% ipython --no-banner

In [1]: import numpy as np

In [2]: import numpy.linalg as la

In [3]: np.set_printoptions(precision=1, suppress=True, linewidth=160, legacy="1.25")

In [4]: def rnd(a):
   ...:     return np.round(a, 1) + 0
   ...: 

In [5]: A = np.load("block8.npy")

In [6]: A
Out[6]: 
array([[ 8, 10,  0],
       [10, 13,  0],
       [ 0,  0,  0]])

In [7]: G = A.T @ A

In [8]: (A @ A.T).shape
Out[8]: (3, 3)

In [9]: G
Out[9]: 
array([[164, 210,   0],
       [210, 269,   0],
       [  0,   0,   0]])

In [10]: np.allclose(G, G.T)
Out[10]: True

In [11]: rnd(la.svd(A, compute_uv=False) ** 2)
Out[11]: array([433.,   0.,   0.])

In [12]: left, s, Vh = la.svd(A)

In [13]: evecs = Vh[:(s > 1e-8).sum()]

In [14]: rng = np.random.default_rng(136)

In [15]: x0 = A[0] + -1 * A[1] + rng.integers(2) * np.eye(3)[1]

In [16]: x0
Out[16]: array([-2., -2.,  0.])

In [17]: np.allclose(evecs.T @ evecs @ x0, x0)
Out[17]: True

In [18]: labels = rng.permutation(3)

In [19]: labels
Out[19]: array([2, 1, 0])

In [20]: M2 = A[labels][:, labels]

In [21]: np.trace(M2)
Out[21]: 21

In [22]: np.allclose(M2, A)
Out[22]: False

In [23]: M2
Out[23]: 
array([[ 0,  0,  0],
       [ 0, 13, 10],
       [ 0, 10,  8]])

In [24]: rnd(la.det(M2)), rnd(la.det(A[labels]))
Out[24]: (0.0, 0.0)

In [25]: rnd(np.sort(np.abs(la.eigvals(M2))))
Out[25]: array([ 0. ,  0.2, 20.8])
